>>> import numpy as np
>>> from numpy import linalg as LA
>>> np.set_printoptions(precision=2, suppress=True, linewidth=200)
>>> X = np.load("out11.npy")
>>> print(X)
[[0 1 0 0 0]
 [0 0 1 0 0]
 [1 0 0 0 0]
 [0 0 0 1 0]
 [0 0 0 0 1]]
>>> x0 = np.array([8, 7, 0, 2, 0])
>>> target = X @ x0
>>> print(target)
[7 0 8 2 0]
>>> print(LA.solve(X, -2 * target))
[-16. -14.   0.  -4.   0.]
>>> print(LA.solve(X, X[:, 2]))
[0. 0. 1. 0. 0.]
>>> print(LA.solve(X, target + X[:, 1]))
[8. 8. 0. 2. 0.]
>>> u = np.array([-1, -3, -3, -4, -6])
>>> Y = X + np.outer(u, np.eye(5)[4])
>>> print(LA.matrix_rank(Y - X))
1
>>> print(Y)
[[ 0.  1.  0.  0. -1.]
 [ 0.  0.  1.  0. -3.]
 [ 1.  0.  0.  0. -3.]
 [ 0.  0.  0.  1. -4.]
 [ 0.  0.  0.  0. -5.]]
>>> print(np.round(LA.det(Y) / LA.det(X), 2), round(float(1 + LA.solve(X, u)[4]), 2))
-5.0 -5.0
>>> basis = np.array([[0.3, -1.8, -1.5], [-0.4, -0.6, 0.4]])
>>> rng = np.random.default_rng(664673)
>>> W0 = np.array([[-1, -5],
...     [-3, -2],
...     [-2, 5],
...     [-3, 4],
...     [-1, -3],
...     [5, 2],
...     [-2, -1],
...     [1, 5],
...     [-5, -2],
...     [-5, 0],
...     [3, 0],
...     [-1, -5],
...     [-5, 1],
...     [-1, -3],
...     [-4, 2],
...     [2, 5],
...     [-2, 0],
...     [-5, -5],
...     [0, -5],
...     [-4, -2]]) @ basis + 0.3 * rng.normal(size=(20, 3))
>>> print(W0)
[[  1.77   5.16  -0.35]
 [ -0.1    6.93   3.98]
 [ -2.63   0.5    5.5 ]
 [ -1.98   3.5    5.7 ]
 [  0.87   3.81   0.01]
 [  0.84 -10.3   -6.87]
 [ -0.55   4.5    2.38]
 [ -1.89  -5.28  -0.08]
 [ -0.98   9.89   6.73]
 [ -1.42   9.13   7.69]
 [  0.71  -5.36  -4.77]
 [  2.23   4.84  -0.19]
 [ -2.24   7.92   8.22]
 [  1.08   3.68   0.67]
 [ -1.51   6.13   6.79]
 [ -1.19  -6.56  -0.54]
 [ -0.05   3.56   3.44]
 [  0.77  11.98   5.89]
 [  2.12   2.96  -1.61]
 [ -0.13   8.11   5.63]]
>>> dist = LA.norm(W0[:, None] - W0[None], axis=-1)
>>> print((dist + 1e9 * np.eye(20)).round(6).argmin(axis=1))
[11 19  3 14 13 10 16 15  9  8 15  0  9  4 12  7  6  8  4  1]
>>> print(dist[16].round(6).argsort(kind="stable")[:4])
[16  6  3 13]
>>> print(dist.shape)
(20, 20)
>>> K = np.load("m.npy")
>>> print(K)
[[ 5  1  1]
 [ 1 -3 -3]
 [ 1 -3 -3]
 [ 2 -2 -2]]
>>> print(round(float(LA.norm(K, 2) / LA.norm(K)), 2))
0.8
>>> print(np.argsort(-LA.norm(K, axis=0).round(6), kind="stable")[:3])
[0 1 2]
>>> r = LA.matrix_rank(K)
>>> print(r)
2
>>> N = LA.svd(K)[2][r:].T
>>> print([int(LA.matrix_rank(K[:i])) for i in range(1, len(K) + 1)])
[1, 2, 2, 2]
>>> print([int(LA.matrix_rank(K[:, :j + 1])) for j in range(3)])
[1, 2, 2]
>>> print([int(LA.matrix_rank(np.delete(K, i, axis=0))) for i in range(4)])
[2, 2, 2, 2]
>>> print(N[:, 0] / N[np.abs(N[:, 0]).round(6).argmax(), 0])
[-0.  1. -1.]
